>>> import numpy as np
>>> from numpy import linalg as LA
>>> np.set_printoptions(suppress=True, linewidth=120)
>>> basis = np.array([[1, -1, 2, 3, -3, -3, 3, -1, 3], [-1, -1, 2, 3, -1, 2, 2, -1, 0]])
>>> A = np.repeat(basis, 16 // 2, axis=0)
>>> rng = np.random.default_rng(887896)
>>> A = A + 0.05 * rng.normal(size=A.shape)
>>> A.round(2)
array([[ 0.97, -1.01,  1.95,  2.91, -3.  , -3.  ,  3.03, -1.04,  2.96],
       [ 1.08, -0.94,  2.1 ,  2.99, -3.1 , -3.05,  3.05, -1.04,  2.96],
       [ 0.95, -1.03,  2.11,  3.01, -3.  , -2.97,  2.87, -0.99,  3.  ],
       [ 0.99, -0.93,  2.01,  2.96, -2.95, -3.02,  2.98, -0.94,  3.04],
       [ 0.99, -0.93,  2.04,  3.02, -2.99, -3.06,  2.97, -1.08,  2.98],
       [ 1.  , -1.  ,  1.96,  2.99, -3.  , -3.16,  3.  , -0.94,  3.01],
       [ 1.  , -1.02,  1.87,  3.06, -3.03, -3.02,  3.09, -1.03,  3.07],
       [ 0.9 , -0.98,  1.98,  3.01, -3.08, -3.  ,  3.01, -0.95,  2.99],
       [-1.16, -1.  ,  2.05,  2.98, -1.  ,  1.99,  2.02, -0.97, -0.1 ],
       [-0.93, -1.06,  1.97,  3.  , -1.03,  1.94,  2.09, -1.02,  0.04],
       [-0.99, -0.9 ,  1.98,  3.  , -1.01,  1.96,  1.95, -0.96,  0.05],
       [-1.04, -1.1 ,  1.91,  2.94, -0.99,  2.03,  2.  , -1.05,  0.04],
       [-0.97, -0.96,  1.94,  2.95, -1.04,  1.96,  2.  , -1.01,  0.08],
       [-1.09, -0.98,  2.1 ,  3.03, -0.95,  2.02,  1.96, -0.95, -0.06],
       [-1.03, -0.98,  2.06,  2.95, -1.01,  2.08,  1.98, -1.03, -0.02],
       [-1.03, -0.97,  2.01,  3.04, -1.04,  2.12,  2.02, -1.03, -0.07]])
>>> B = A / np.sqrt((A ** 2).mean(axis=1, keepdims=True))
>>> B[9].round(2)
array([-0.56, -0.63,  1.18,  1.8 , -0.62,  1.16,  1.25, -0.61,  0.02])
>>> np.count_nonzero(A)
np.int64(144)
>>> LA.matrix_rank(A)
np.int64(9)
>>> A.shape
(16, 9)
>>> A[:, 9]
Traceback (most recent call last):
  File "<python-input-13>", line 1, in <module>
    A[:, 9]
    ~^^^^^^
IndexError: index 9 is out of bounds for axis 1 with size 9
>>> LA.rank(A)
Traceback (most recent call last):
  File "<python-input-14>", line 1, in <module>
    LA.rank(A)
    ^^^^^^^
AttributeError: module 'numpy.linalg' has no attribute 'rank'
>>> np.round(np.abs(A).max(), 2)
np.float64(3.16)
>>> x = np.array([-3, -1, -3, 3, 0, 0, -2, 2, 2])
>>> rhs = A @ x
>>> np.round(LA.pinv(A) @ A, 2) + 0
array([[1., 0., 0., 0., 0., 0., 0., 0., 0.],
       [0., 1., 0., 0., 0., 0., 0., 0., 0.],
       [0., 0., 1., 0., 0., 0., 0., 0., 0.],
       [0., 0., 0., 1., 0., 0., 0., 0., 0.],
       [0., 0., 0., 0., 1., 0., 0., 0., 0.],
       [0., 0., 0., 0., 0., 1., 0., 0., 0.],
       [0., 0., 0., 0., 0., 0., 1., 0., 0.],
       [0., 0., 0., 0., 0., 0., 0., 1., 0.],
       [0., 0., 0., 0., 0., 0., 0., 0., 1.]])
>>> print(np.round(LA.solve(A.T @ A, A.T @ rhs), 2) + 0)
[-3. -1. -3.  3.  0.  0. -2.  2.  2.]
>>> rhs = rhs + 0.02 * rng.normal(size=16)
>>> rhs.round(2)
array([-1.25, -1.85, -0.83, -1.  , -1.27, -0.81, -0.52, -0.59,  1.07,  0.8 ,  1.25,  1.31,  1.06,  1.08,  0.69,  0.92])
>>> coef, *_ = LA.lstsq(A, rhs)
>>> coef.round()
array([-3., -1., -3.,  3., -0.,  0., -2.,  2.,  2.])
>>> coef.round(2)
array([-2.77, -1.17, -3.03,  3.03, -0.08,  0.08, -2.09,  2.01,  1.95])
>>> left, sigma, Vh = LA.svd(A)
>>> sigma.round(2)
array([21.96, 11.66,  0.33,  0.23,  0.19,  0.18,  0.14,  0.11,  0.1 ])
>>> np.argmax(sigma[:-1] / (sigma[1:] + 1e-6)) + 1
np.int64(2)
>>> B = left[:, :2] @ np.diag(sigma[:2]) @ Vh[:2]
>>> round(float(LA.norm(A - B, 2)), 2), np.round(sigma[2], 2)
(0.33, np.float64(0.33))
>>> LA.matrix_rank(A, rtol=0.1)
np.int64(2)
>>> print(LA.cond(A) > 100)
True
>>> round(np.log10(LA.cond(A)))
2
>>> mat = np.load("mat.npy")
>>> mat.round(2)
array([[-12.75,   9.78, -16.6 ,  -3.86],
       [-12.13,   9.3 , -15.76,  -3.62],
       [ -8.78,   6.66, -11.2 ,  -2.42],
       [ -4.57,   3.43,  -5.71,  -1.15],
       [ -4.07,   3.05,  -5.09,  -1.02],
       [ -3.63,   2.72,  -4.54,  -0.91],
       [ -1.35,   1.04,  -1.77,  -0.42],
       [ -0.95,   0.74,  -1.28,  -0.34],
       [  0.15,  -0.24,   0.57,   0.42],
       [  0.15,  -0.27,   0.67,   0.52],
       [  0.15,  -0.28,   0.68,   0.53],
       [  0.14,  -0.33,   0.85,   0.71],
       [  0.03,  -0.68,   2.02,   1.99],
       [  0.03,  -0.69,   2.05,   2.03],
       [  0.02,  -0.71,   2.11,   2.09],
       [  0.02,  -0.73,   2.16,   2.13],
       [  0.01,  -0.85,   2.53,   2.52],
       [  0.02,  -1.33,   3.96,   3.94],
       [  0.04,  -1.46,   4.35,   4.31],
       [  0.1 ,  -1.72,   5.07,   4.97],
       [  0.1 ,  -1.74,   5.12,   5.02],
       [  0.11,  -1.8 ,   5.28,   5.16],
       [  0.3 ,  -2.42,   6.95,   6.65],
       [  0.38,  -2.65,   7.56,   7.18],
       [  0.46,  -2.86,   8.12,   7.65],
       [  1.99,  -5.98,  15.95,  13.96]])
>>> idx = mat[:, 2] > np.median(mat[:, 2])
>>> f = mat[idx].mean(axis=0) - mat[~idx].mean(axis=0)
>>> f.round(2)
array([ 3.94, -4.6 ,  9.87,  5.94])
>>> ((mat - mat.mean(axis=0)) @ f > 0).astype(int)
array([0, 0, 0, 0, 0, 0, 0, 0, 0, 1, 1, 1, 1, 1, 1, 1, 1, 1, 1, 1, 1, 1, 1, 1, 1, 1])
>>> np.argsort(-np.abs(f).round(6), kind="stable")
array([2, 3, 1, 0])
>>> idx.astype(int)
array([0, 0, 0, 0, 0, 0, 0, 0, 0, 0, 0, 0, 0, 1, 1, 1, 1, 1, 1, 1, 1, 1, 1, 1, 1, 1])
>>> np.round((((mat - mat.mean(axis=0)) @ f > 0) == idx).mean(), 2)
np.float64(0.85)
>>> basis = mat[[12, 2]].astype(float)
>>> for _ in range(6):
...     idx = LA.norm(mat[:, None] - basis, axis=-1).argmin(axis=1)
...     basis = np.array([mat[idx == j].mean(axis=0) for j in range(2)])
... 
>>> idx
array([1, 1, 1, 1, 1, 1, 0, 0, 0, 0, 0, 0, 0, 0, 0, 0, 0, 0, 0, 0, 0, 0, 0, 0, 0, 0])
>>> np.round(basis[1] - basis[0], 2)
array([ -7.75,   7.07, -13.46,  -5.71])
>>> np.bincount(idx)
array([20,  6])
>>> Xs = mat - mat.mean(axis=0)
>>> left, sigma, Vh = LA.svd(Xs, full_matrices=False)
>>> sigma.round(2) + 0
array([47.51, 11.04,  0.  ,  0.  ])
>>> round((sigma ** 2).sum() ** 2 / (sigma ** 4).sum(), 2)
np.float64(1.11)
>>> LA.matrix_rank(Xs)
np.int64(2)
>>> np.round(Vh[0] * np.sign(Vh[0, np.abs(Vh[0]).argmax()]), 2)
array([ 0.37, -0.38,  0.76,  0.38])
>>> K = np.load("x.npy")
>>> print(K)
[[5. 1. 1. 1. 1. 1. 1. 1. 1. 1. 1.]
 [1. 5. 1. 1. 1. 1. 1. 1. 1. 1. 1.]
 [1. 1. 5. 1. 1. 1. 1. 1. 1. 1. 1.]
 [1. 1. 1. 5. 1. 1. 1. 1. 1. 1. 1.]
 [1. 1. 1. 1. 5. 1. 1. 1. 1. 1. 1.]
 [1. 1. 1. 1. 1. 5. 1. 1. 1. 1. 1.]
 [1. 1. 1. 1. 1. 1. 5. 1. 1. 1. 1.]
 [1. 1. 1. 1. 1. 1. 1. 5. 1. 1. 1.]
 [1. 1. 1. 1. 1. 1. 1. 1. 5. 1. 1.]
 [1. 1. 1. 1. 1. 1. 1. 1. 1. 5. 1.]
 [1. 1. 1. 1. 1. 1. 1. 1. 1. 1. 5.]]
>>> B = LA.inv(K)
>>> np.round(LA.inv(B), 2)
array([[5., 1., 1., 1., 1., 1., 1., 1., 1., 1., 1.],
       [1., 5., 1., 1., 1., 1., 1., 1., 1., 1., 1.],
       [1., 1., 5., 1., 1., 1., 1., 1., 1., 1., 1.],
       [1., 1., 1., 5., 1., 1., 1., 1., 1., 1., 1.],
       [1., 1., 1., 1., 5., 1., 1., 1., 1., 1., 1.],
       [1., 1., 1., 1., 1., 5., 1., 1., 1., 1., 1.],
       [1., 1., 1., 1., 1., 1., 5., 1., 1., 1., 1.],
       [1., 1., 1., 1., 1., 1., 1., 5., 1., 1., 1.],
       [1., 1., 1., 1., 1., 1., 1., 1., 5., 1., 1.],
       [1., 1., 1., 1., 1., 1., 1., 1., 1., 5., 1.],
       [1., 1., 1., 1., 1., 1., 1., 1., 1., 1., 5.]])
>>> print(np.round(K @ B, 2) + 0)
[[1. 0. 0. 0. 0. 0. 0. 0. 0. 0. 0.]
 [0. 1. 0. 0. 0. 0. 0. 0. 0. 0. 0.]
 [0. 0. 1. 0. 0. 0. 0. 0. 0. 0. 0.]
 [0. 0. 0. 1. 0. 0. 0. 0. 0. 0. 0.]
 [0. 0. 0. 0. 1. 0. 0. 0. 0. 0. 0.]
 [0. 0. 0. 0. 0. 1. 0. 0. 0. 0. 0.]
 [0. 0. 0. 0. 0. 0. 1. 0. 0. 0. 0.]
 [0. 0. 0. 0. 0. 0. 0. 1. 0. 0. 0.]
 [0. 0. 0. 0. 0. 0. 0. 0. 1. 0. 0.]
 [0. 0. 0. 0. 0. 0. 0. 0. 0. 1. 0.]
 [0. 0. 0. 0. 0. 0. 0. 0. 0. 0. 1.]]
>>> np.round(LA.cond(K), 2)
np.float64(3.75)
>>> x = np.array([3, 3, -3, -1, -2, 0, 0, 3, 3, 2, 1])
>>> h1 = np.maximum(K @ x, 0)
>>> print(np.round(np.tanh(K @ x), 2))
[ 1.    1.   -1.    1.    0.76  1.    1.    1.    1.    1.    1.  ]
>>> np.flatnonzero(h1 > 1e-9)
array([ 0,  1,  3,  4,  5,  6,  7,  8,  9, 10])
>>> h1
array([21., 21.,  0.,  5.,  1.,  9.,  9., 21., 21., 17., 13.])
>>> np.maximum(K @ x, 0) - np.maximum(-K @ x, 0)
array([21., 21., -3.,  5.,  1.,  9.,  9., 21., 21., 17., 13.])
>>> W = np.array([[2, -5, 2],
...     [-8, 2, -9],
...     [5, 6, 9],
...     [-9, -6, -5],
...     [1, 7, 0],
...     [4, 7, -4],
...     [-6, -4, 8],
...     [8, -4, 9],
...     [8, 6, 1]])
>>> coef = np.array([3, 3, 1])
>>> hid = np.maximum(A @ W + coef, 0)
>>> LA.matrix_rank(hid)
np.int64(2)
>>> basis = np.array([[1, -2, 3], [1, 1, 2], [0, -1, -1]])
>>> W @ basis
array([[ -3, -11,  -6],
       [ -6,  27, -11],
       [ 11, -13,  18],
       [-15,  17, -34],
       [  8,   5,  17],
       [ 11,   3,  30],
       [-10,   0, -34],
       [  4, -29,   7],
       [ 14, -11,  35]])
>>> Q, R = LA.qr(K)
>>> np.round(abs(R[0, 0]), 2), np.round(LA.norm(K[:, 0]), 2)
(np.float64(5.92), np.float64(5.92))
>>> np.round(Q @ R, 2)
array([[5., 1., 1., 1., 1., 1., 1., 1., 1., 1., 1.],
       [1., 5., 1., 1., 1., 1., 1., 1., 1., 1., 1.],
       [1., 1., 5., 1., 1., 1., 1., 1., 1., 1., 1.],
       [1., 1., 1., 5., 1., 1., 1., 1., 1., 1., 1.],
       [1., 1., 1., 1., 5., 1., 1., 1., 1., 1., 1.],
       [1., 1., 1., 1., 1., 5., 1., 1., 1., 1., 1.],
       [1., 1., 1., 1., 1., 1., 5., 1., 1., 1., 1.],
       [1., 1., 1., 1., 1., 1., 1., 5., 1., 1., 1.],
       [1., 1., 1., 1., 1., 1., 1., 1., 5., 1., 1.],
       [1., 1., 1., 1., 1., 1., 1., 1., 1., 5., 1.],
       [1., 1., 1., 1., 1., 1., 1., 1., 1., 1., 5.]])
>>> Q.shape, R.shape
((11, 11), (11, 11))
>>> w, vecs = LA.eigh(K)
>>> x = np.array([-1, -3, -3, -3, 1, -1, 2, -1, 1, -3, 1])
>>> np.round(vecs * np.abs(w) @ vecs.T, 2)
array([[5., 1., 1., 1., 1., 1., 1., 1., 1., 1., 1.],
       [1., 5., 1., 1., 1., 1., 1., 1., 1., 1., 1.],
       [1., 1., 5., 1., 1., 1., 1., 1., 1., 1., 1.],
       [1., 1., 1., 5., 1., 1., 1., 1., 1., 1., 1.],
       [1., 1., 1., 1., 5., 1., 1., 1., 1., 1., 1.],
       [1., 1., 1., 1., 1., 5., 1., 1., 1., 1., 1.],
       [1., 1., 1., 1., 1., 1., 5., 1., 1., 1., 1.],
       [1., 1., 1., 1., 1., 1., 1., 5., 1., 1., 1.],
       [1., 1., 1., 1., 1., 1., 1., 1., 5., 1., 1.],
       [1., 1., 1., 1., 1., 1., 1., 1., 1., 5., 1.],
       [1., 1., 1., 1., 1., 1., 1., 1., 1., 1., 5.]])
>>> np.round(vecs * np.sqrt(w) @ vecs.T, 2)
array([[2.17, 0.17, 0.17, 0.17, 0.17, 0.17, 0.17, 0.17, 0.17, 0.17, 0.17],
       [0.17, 2.17, 0.17, 0.17, 0.17, 0.17, 0.17, 0.17, 0.17, 0.17, 0.17],
       [0.17, 0.17, 2.17, 0.17, 0.17, 0.17, 0.17, 0.17, 0.17, 0.17, 0.17],
       [0.17, 0.17, 0.17, 2.17, 0.17, 0.17, 0.17, 0.17, 0.17, 0.17, 0.17],
       [0.17, 0.17, 0.17, 0.17, 2.17, 0.17, 0.17, 0.17, 0.17, 0.17, 0.17],
       [0.17, 0.17, 0.17, 0.17, 0.17, 2.17, 0.17, 0.17, 0.17, 0.17, 0.17],
       [0.17, 0.17, 0.17, 0.17, 0.17, 0.17, 2.17, 0.17, 0.17, 0.17, 0.17],
       [0.17, 0.17, 0.17, 0.17, 0.17, 0.17, 0.17, 2.17, 0.17, 0.17, 0.17],
       [0.17, 0.17, 0.17, 0.17, 0.17, 0.17, 0.17, 0.17, 2.17, 0.17, 0.17],
       [0.17, 0.17, 0.17, 0.17, 0.17, 0.17, 0.17, 0.17, 0.17, 2.17, 0.17],
       [0.17, 0.17, 0.17, 0.17, 0.17, 0.17, 0.17, 0.17, 0.17, 0.17, 2.17]])
>>> x @ K @ x
np.float64(284.0)
>>> np.round(LA.eigvalsh(K[1:, 1:]), 2)
array([ 4.,  4.,  4.,  4.,  4.,  4.,  4.,  4.,  4., 14.])
>>> W0 = np.load("block9.npy")
>>> print(W0)
[[ 6.05 -5.    0.    2.    3.  ]
 [ 1.   -1.95 -1.    6.    2.  ]
 [-3.    8.    5.05  2.    8.  ]
 [-9.   -3.    0.   -0.95 -2.  ]
 [ 6.   -5.    0.    2.    3.05]]
>>> left, sigma, Vh = LA.svd(W0)
>>> sigma.round(2)
array([14.88, 12.78,  7.36,  4.17,  0.02])
>>> np.argmax(sigma[:-1] / (sigma[1:] + 1e-6)) + 1
np.int64(4)
>>> B = left[:, :4] @ np.diag(sigma[:4]) @ Vh[:4]
>>> round(float(LA.norm(W0 - B, 2)), 2), round(sigma[4], 2)
(0.02, np.float64(0.02))
>>> B.round(2) + 0
array([[ 6.05, -5.  , -0.01,  2.  ,  3.01],
       [ 1.  , -1.95, -1.  ,  6.  ,  2.  ],
       [-3.  ,  8.  ,  5.05,  2.  ,  8.  ],
       [-9.  , -3.  ,  0.  , -0.95, -2.  ],
       [ 6.  , -5.  ,  0.01,  2.  ,  3.04]])
>>> LA.matrix_rank(B)
np.int64(4)
>>> LA.matrix_rank(W0, rtol=0.05)
np.int64(4)
>>> round(np.abs(W0 - B).max(), 2)
np.float64(0.01)
>>> print(np.round(B @ LA.pinv(B) @ B, 2) + 0)
[[ 6.05 -5.   -0.01  2.    3.01]
 [ 1.   -1.95 -1.    6.    2.  ]
 [-3.    8.    5.05  2.    8.  ]
 [-9.   -3.    0.   -0.95 -2.  ]
 [ 6.   -5.    0.01  2.    3.04]]
>>> F = np.loadtxt("test4.csv", delimiter=",")
>>> F
array([[ 0., -2.,  1.,  2.,  1., -1., -2.,  0.,  1.,  1.,  0.],
       [ 0.,  0., -1., -1.,  0., -1.,  0., -2.,  2.,  0., -1.],
       [ 0.,  0.,  0.,  1., -1.,  0.,  1., -1.,  0., -1., -1.],
       [ 0.,  0.,  0.,  0., -1.,  1.,  2.,  1.,  2.,  0.,  2.],
       [ 0.,  0.,  0.,  0.,  0.,  0., -1., -1.,  0., -2.,  0.],
       [ 0.,  0.,  0.,  0.,  0.,  0.,  0.,  0.,  0., -1., -1.],
       [ 0.,  0.,  0.,  0.,  0.,  0.,  0.,  2.,  2.,  2.,  1.],
       [ 0.,  0.,  0.,  0.,  0.,  0.,  0.,  0.,  0.,  0., -2.],
       [ 0.,  0.,  0.,  0.,  0.,  0.,  0.,  0.,  0.,  0.,  1.],
       [ 0.,  0.,  0.,  0.,  0.,  0.,  0.,  0.,  0.,  0.,  0.],
       [ 0.,  0.,  0.,  0.,  0.,  0.,  0.,  0.,  0.,  0.,  0.]])
>>> np.round(LA.matrix_power(F, 2), 2)
array([[ 0.,  0.,  2.,  3., -3.,  4.,  4.,  0., -4., -6.,  5.],
       [ 0.,  0.,  0., -1.,  2., -1., -3.,  0., -2.,  2.,  6.],
       [ 0.,  0.,  0.,  0., -1.,  1.,  3.,  4.,  4.,  4.,  5.],
       [ 0.,  0.,  0.,  0.,  0.,  0.,  1.,  5.,  4.,  5.,  1.],
       [ 0.,  0.,  0.,  0.,  0.,  0.,  0., -2., -2., -2.,  1.],
       [ 0.,  0.,  0.,  0.,  0.,  0.,  0.,  0.,  0.,  0.,  0.],
       [ 0.,  0.,  0.,  0.,  0.,  0.,  0.,  0.,  0.,  0., -2.],
       [ 0.,  0.,  0.,  0.,  0.,  0.,  0.,  0.,  0.,  0.,  0.],
       [ 0.,  0.,  0.,  0.,  0.,  0.,  0.,  0.,  0.,  0.,  0.],
       [ 0.,  0.,  0.,  0.,  0.,  0.,  0.,  0.,  0.,  0.,  0.],
       [ 0.,  0.,  0.,  0.,  0.,  0.,  0.,  0.,  0.,  0.,  0.]])
>>> np.trace(F)
np.float64(0.0)
>>> F @ F
array([[ 0.,  0.,  2.,  3., -3.,  4.,  4.,  0., -4., -6.,  5.],
       [ 0.,  0.,  0., -1.,  2., -1., -3.,  0., -2.,  2.,  6.],
       [ 0.,  0.,  0.,  0., -1.,  1.,  3.,  4.,  4.,  4.,  5.],
       [ 0.,  0.,  0.,  0.,  0.,  0.,  1.,  5.,  4.,  5.,  1.],
       [ 0.,  0.,  0.,  0.,  0.,  0.,  0., -2., -2., -2.,  1.],
       [ 0.,  0.,  0.,  0.,  0.,  0.,  0.,  0.,  0.,  0.,  0.],
       [ 0.,  0.,  0.,  0.,  0.,  0.,  0.,  0.,  0.,  0., -2.],
       [ 0.,  0.,  0.,  0.,  0.,  0.,  0.,  0.,  0.,  0.,  0.],
       [ 0.,  0.,  0.,  0.,  0.,  0.,  0.,  0.,  0.,  0.,  0.],
       [ 0.,  0.,  0.,  0.,  0.,  0.,  0.,  0.,  0.,  0.,  0.],
       [ 0.,  0.,  0.,  0.,  0.,  0.,  0.,  0.,  0.,  0.,  0.]])
>>> np.allclose(F @ F.T, F.T @ F)
False
